>>> import numpy as np
>>> np.set_printoptions(precision=2, suppress=True, linewidth=160, floatmode="fixed")
>>> def rnd(a):
...     return np.round(a, 2) + 0
... 
>>> m1 = np.load("block6.npy")
>>> m1
array([[2, 0, 1, 4, 1],
       [0, 2, 0, 1, 4],
       [1, 0, 2, 0, 1],
       [4, 1, 0, 2, 0],
       [1, 4, 1, 0, 2]])
>>> # symmetric
>>> ev, evecs = np.linalg.eigh(m1)
>>> vec = np.array([0, -1, 0, -1, -3])
>>> rnd(evecs * np.maximum(ev, 0) @ evecs.T)
array([[3.07, 0.45, 0.81, 2.95, 0.57],
       [0.45, 3.03, 0.18, 0.53, 2.95],
       [0.81, 0.18, 2.12, 0.18, 0.81],
       [2.95, 0.53, 0.18, 3.03, 0.45],
       [0.57, 2.95, 0.81, 0.45, 3.07]])
>>> rnd(evecs * np.abs(ev) @ evecs.T)
array([[4.14, 0.90, 0.61, 1.90, 0.14],
       [0.90, 4.05, 0.36, 0.05, 1.90],
       [0.61, 0.36, 2.23, 0.36, 0.61],
       [1.90, 0.05, 0.36, 4.05, 0.90],
       [0.14, 1.90, 0.61, 0.90, 4.14]])
>>> rnd(np.linalg.eigvalsh(m1[1:, 1:]))
array([-2.24,  1.76,  2.24,  6.24])
>>> vec = np.array([1, 3, 0, 3, 2])
>>> y = m1 @ vec
>>> coef, lr = np.zeros(5), 1 / np.linalg.norm(m1, 2) ** 2
>>> for i in range(60):
...     coef -= lr * m1.T @ (m1 @ coef - y)
...     if i % 10 == 0: print(i, round(np.linalg.norm(m1 @ coef - y), 2))
... 
0 3.5
10 1.55
20 0.92
30 0.61
40 0.42
50 0.3
>>> rnd(np.linalg.cond(m1))
np.float64(5.48)
>>> rnd(coef)
array([ 1.08,  2.92, -0.04,  2.92,  2.08])
>>> rnd(np.sort(np.abs(np.linalg.eigvals(m1))))
array([1.31, 2.12, 3.00, 5.00, 7.20])
>>> np.allclose(m1 @ m1.T, m1.T @ m1)
True
>>> rnd(np.linalg.det(m1))
np.float64(300.0)
>>> rnd(np.abs(np.linalg.eigvals(m1)).max())
np.float64(7.2)
>>> np.linalg.determinant(m1)
Traceback (most recent call last):
  File "<python-input-21>", line 1, in <module>
    np.linalg.determinant(m1)
    ^^^^^^^^^^^^^^^^^^^^^
AttributeError: module 'numpy.linalg' has no attribute 'determinant'
>>> (m1 + m1.T) / 2
array([[2.00, 0.00, 1.00, 4.00, 1.00],
       [0.00, 2.00, 0.00, 1.00, 4.00],
       [1.00, 0.00, 2.00, 0.00, 1.00],
       [4.00, 1.00, 0.00, 2.00, 0.00],
       [1.00, 4.00, 1.00, 0.00, 2.00]])
>>> m1 @ m1
array([[22,  8,  5, 16,  5],
       [ 8, 21,  4,  4, 16],
       [ 5,  4,  6,  4,  5],
       [16,  4,  4, 21,  8],
       [ 5, 16,  5,  8, 22]])
>>> np.trace(m1)
np.int64(10)
>>> A = np.load("data.npy")
>>> A
array([[-2, -2, -2, -2],
       [-2, -4, -4, -4],
       [-2, -4, -6, -6],
       [-2, -4, -6, -8]])
>>> # symmetric
>>> gram = A.T @ A
>>> rnd(np.linalg.svd(A, compute_uv=False) ** 2)
array([274.95,   4.00,   0.73,   0.32])
>>> rnd(np.linalg.eigvalsh(gram)[::-1])
array([274.95,   4.00,   0.73,   0.32])
>>> np.diag(gram)
array([ 16,  52,  92, 120])
>>> np.trace(gram), (A ** 2).sum()
(np.int64(280), np.int64(280))
>>> ev, evecs = np.linalg.eigh(A)
>>> rnd(np.linalg.eigvalsh(A + -2 * np.eye(4)))
array([-18.58,  -4.00,  -2.85,  -2.57])
>>> rnd(np.linalg.svd(A, compute_uv=False))
array([16.58,  2.00,  0.85,  0.57])
>>> (ev > 1e-8).sum(), (ev < -1e-8).sum()
(np.int64(0), np.int64(4))
>>> ev, evecs = np.linalg.eigh(A)
>>> vec = np.array([0, 4, 2, 2])
>>> evecs * np.maximum(ev, 0) @ evecs.T
array([[0.00, 0.00, 0.00, 0.00],
       [0.00, 0.00, 0.00, 0.00],
       [0.00, 0.00, 0.00, 0.00],
       [0.00, 0.00, 0.00, 0.00]])
>>> rnd(evecs * np.abs(ev) @ evecs.T)
array([[2.00, 2.00, 2.00, 2.00],
       [2.00, 4.00, 4.00, 4.00],
       [2.00, 4.00, 6.00, 6.00],
       [2.00, 4.00, 6.00, 8.00]])
>>> rnd(vec @ A @ vec / (vec @ vec)), rnd(ev[0]), rnd(ev[-1])
(np.float64(-12.33), np.float64(-16.58), np.float64(-0.57))
>>> vec @ A @ vec
np.int64(-296)
>>> U, sig, Vt = np.linalg.svd(A, full_matrices=False)
>>> rnd(Vt @ Vt.T)
array([[1.00, 0.00, 0.00, 0.00],
       [0.00, 1.00, 0.00, 0.00],
       [0.00, 0.00, 1.00, 0.00],
       [0.00, 0.00, 0.00, 1.00]])
>>> rnd(sig)
array([16.58,  2.00,  0.85,  0.57])
>>> U.shape, sig.shape, Vt.shape
((4, 4), (4,), (4, 4))
>>> np.abs(U[:, 0]).round(6).argmax()
np.int64(3)
>>> rnd(np.abs(Vt[0]))
array([0.23, 0.43, 0.58, 0.66])
>>> rnd(np.cumsum(sig ** 2) / np.sum(sig ** 2))
array([0.98, 1.00, 1.00, 1.00])
>>> data = np.load("test6.npy")
>>> data
array([[-2,  7, -1, -1],
       [ 7,  9,  7, -4],
       [ 7,  2, -6, -1],
       [ 7, -9, -6,  9],
       [ 7,  0, -9, -1],
       [ 7,  9,  7, -4],
       [-3, -6, -5, -1]])
>>> # rows 1 and 5 are equal
>>> np.unravel_index(np.abs(data).argmax(), data.shape)
(np.int64(1), np.int64(1))
>>> data.sum(axis=1)
array([  3,  19,   2,   1,  -3,  19, -15])
>>> mat = np.array([[-1.3, 1.4, 2.2, -0.9, 0.6, -1.3, 1.7],
...     [0.4, -0.6, 0.8, 0.4, -0.5, -0.4, -0.4],
...     [-0.4, -1.7, 0.0, -0.6, 0.0, -1.4, 0.3],
...     [-0.9, 0.1, 1.1, -0.4, -0.4, -0.5, 1.1],
...     [-1.6, -1.0, -1.8, 0.9, -0.8, 0.1, 1.1],
...     [1.2, 0.4, 0.4, -1.0, -0.3, 0.4, 1.9],
...     [0.3, -1.2, -0.4, -1.5, 0.8, -0.9, -0.7],
...     [1.5, 2.4, -0.2, 1.2, -0.2, 0.7, 1.0],
...     [-0.2, 1.9, -0.6, 0.0, -0.5, 1.0, 1.0],
...     [-1.3, 0.0, 0.1, 0.3, -0.2, 0.6, -0.1],
...     [-0.6, -1.3, -0.1, -1.2, 0.7, 0.8, 0.3]])
>>> rng = np.random.default_rng(649)
>>> mat[6] = mat[8] + 0.3 * rng.normal(size=7)
>>> rnd(mat)
array([[-1.30,  1.40,  2.20, -0.90,  0.60, -1.30,  1.70],
       [ 0.40, -0.60,  0.80,  0.40, -0.50, -0.40, -0.40],
       [-0.40, -1.70,  0.00, -0.60,  0.00, -1.40,  0.30],
       [-0.90,  0.10,  1.10, -0.40, -0.40, -0.50,  1.10],
       [-1.60, -1.00, -1.80,  0.90, -0.80,  0.10,  1.10],
       [ 1.20,  0.40,  0.40, -1.00, -0.30,  0.40,  1.90],
       [ 0.10,  1.63, -0.70,  0.40, -0.43,  0.70,  0.36],
       [ 1.50,  2.40, -0.20,  1.20, -0.20,  0.70,  1.00],
       [-0.20,  1.90, -0.60,  0.00, -0.50,  1.00,  1.00],
       [-1.30,  0.00,  0.10,  0.30, -0.20,  0.60, -0.10],
       [-0.60, -1.30, -0.10, -1.20,  0.70,  0.80,  0.30]])
>>> r0, v = mat[9], mat[8]
>>> r0 @ v
np.float64(0.8)
>>> p = (r0 @ v) / (r0 @ r0) * r0
>>> np.linalg.matrix_rank(np.outer(r0, v))
np.int64(1)
>>> rnd((v - p) @ r0)
np.float64(0.0)
>>> rnd(v - p)
array([ 0.27,  1.90, -0.64, -0.11, -0.43,  0.78,  1.04])
>>> A2 = np.linalg.inv(A)
>>> (np.abs(A2) > 1e-9).astype(int)
array([[1, 1, 0, 0],
       [1, 1, 1, 0],
       [0, 1, 1, 1],
       [0, 0, 1, 1]])
>>> rnd(np.linalg.inv(A2))
array([[-2.00, -2.00, -2.00, -2.00],
       [-2.00, -4.00, -4.00, -4.00],
       [-2.00, -4.00, -6.00, -6.00],
       [-2.00, -4.00, -6.00, -8.00]])
>>> rnd(np.linalg.cond(A))
np.float64(29.28)
>>> A @ A2
array([[1.00, 0.00, 0.00, 0.00],
       [0.00, 1.00, 0.00, 0.00],
       [0.00, 0.00, 1.00, 0.00],
       [0.00, 0.00, 0.00, 1.00]])
>>> A2 = mat / np.linalg.norm(mat, axis=1)
Traceback (most recent call last):
  File "<python-input-70>", line 1, in <module>
    A2 = mat / np.linalg.norm(mat, axis=1)
         ~~~~^~~~~~~~~~~~~~~~~~~~~~~~~~~~~
ValueError: operands could not be broadcast together with shapes (11,7) (11,) 
>>> A2 = mat / np.linalg.norm(mat, axis=1, keepdims=True)
>>> gram = A2 @ A2.T
>>> rnd(np.degrees(np.arccos(np.clip(gram[9, 8], -1, 1))))
np.float64(77.55)
>>> np.argwhere(np.triu(np.abs(gram) > 0.95, 1))
array([], shape=(0, 2), dtype=int64)
>>> A2 = np.c_[mat[:, :4] @ np.array([[1, -3, -1, 1], [3, 3, -2, 2], [-1, 1, -2, 1], [0, 2, 0, 3]]), np.array([-2, -2, 0, 3, -2, -3, 2, -1, 1, -1, 1])]
>>> rnd(A2)
array([[ 0.70,  8.50, -5.90,  1.00, -2.00],
       [-2.20, -1.40, -0.80,  1.20, -2.00],
       [-5.50, -5.10,  3.80, -5.60,  0.00],
       [-1.70,  3.30, -1.50, -0.80,  3.00],
       [-2.80,  1.80,  7.20, -2.70, -2.00],
       [ 2.00, -4.00, -2.80, -0.60, -3.00],
       [ 5.68,  4.70, -1.96,  3.86,  2.00],
       [ 8.90,  4.90, -5.90,  9.70, -1.00],
       [ 6.10,  5.70, -2.40,  3.00,  1.00],
       [-1.40,  4.60,  1.10, -0.30, -1.00],
       [-4.40, -4.60,  3.40, -6.90,  1.00]])
>>> rnd(np.linalg.norm(A2 - mat @ np.linalg.lstsq(mat, A2)[0], axis=0))
array([0.00, 0.00, 0.00, 0.00, 4.86])
>>> np.linalg.matrix_rank(A2)
np.int64(5)
>>> K = np.array([[1.4, 0.3, 1.8, 0.6, -2.3, -1.3],
...     [-1.0, 0.4, -1.1, 1.4, -1.3, -0.8],
...     [1.4, 0.9, 0.8, 0.3, -1.9, 0.6],
...     [-0.4, 1.2, -0.8, -0.9, 0.8, 0.5],
...     [-1.8, -0.5, -0.1, 0.0, -0.4, 0.1],
...     [-1.5, -1.1, -1.6, -1.2, -1.4, 1.5],
...     [-0.9, 0.3, 1.4, -0.9, 1.0, 0.0]])
>>> K[:, 2] *= 10
>>> K
array([[  1.40,   0.30,  18.00,   0.60,  -2.30,  -1.30],
       [ -1.00,   0.40, -11.00,   1.40,  -1.30,  -0.80],
       [  1.40,   0.90,   8.00,   0.30,  -1.90,   0.60],
       [ -0.40,   1.20,  -8.00,  -0.90,   0.80,   0.50],
       [ -1.80,  -0.50,  -1.00,   0.00,  -0.40,   0.10],
       [ -1.50,  -1.10, -16.00,  -1.20,  -1.40,   1.50],
       [ -0.90,   0.30,  14.00,  -0.90,   1.00,   0.00]])
>>> # column 2 is much longer than the rest
>>> hat = K @ np.linalg.solve(K.T @ K, K.T)
>>> rnd(hat)
array([[ 0.98,  0.05,  0.00, -0.04, -0.09,  0.03,  0.07],
       [ 0.05,  0.86,  0.00,  0.11,  0.25, -0.09, -0.19],
       [ 0.00,  0.00,  1.00,  0.00,  0.01,  0.00, -0.01],
       [-0.04,  0.11,  0.00,  0.91, -0.20,  0.07,  0.15],
       [-0.09,  0.25,  0.01, -0.20,  0.55,  0.15,  0.33],
       [ 0.03, -0.09,  0.00,  0.07,  0.15,  0.95, -0.11],
       [ 0.07, -0.19, -0.01,  0.15,  0.33, -0.11,  0.75]])
>>> rnd(np.linalg.eigvalsh(hat))
array([0.00, 1.00, 1.00, 1.00, 1.00, 1.00, 1.00])
>>> np.linalg.matrix_rank(np.eye(7) - hat)
np.int64(1)
>>> X = np.load("case4.npy")
>>> X
array([[ 16, -14, -13,  -4],
       [-11,  14,  -2,  -6],
       [-11,  16,  -7, -10],
       [-14,   6,  27,  16]])
>>> r = np.linalg.matrix_rank(X)
>>> r
np.int64(2)
>>> N = np.linalg.svd(X)[2][r:].T
>>> rnd(X @ N)
array([[0.00, 0.00],
       [0.00, 0.00],
       [0.00, 0.00],
       [0.00, 0.00]])
>>> [int(np.linalg.matrix_rank(X[:, :j + 1])) for j in range(4)]
[1, 2, 2, 2]
>>> np.allclose(X @ N, 0)
True
>>> np.linalg.matrix_rank(X.T @ X), np.linalg.matrix_rank(X @ X.T)
(np.int64(2), np.int64(2))
>>> [int(np.linalg.matrix_rank(X[:i])) for i in range(1, len(X) + 1)]
[1, 2, 2, 2]
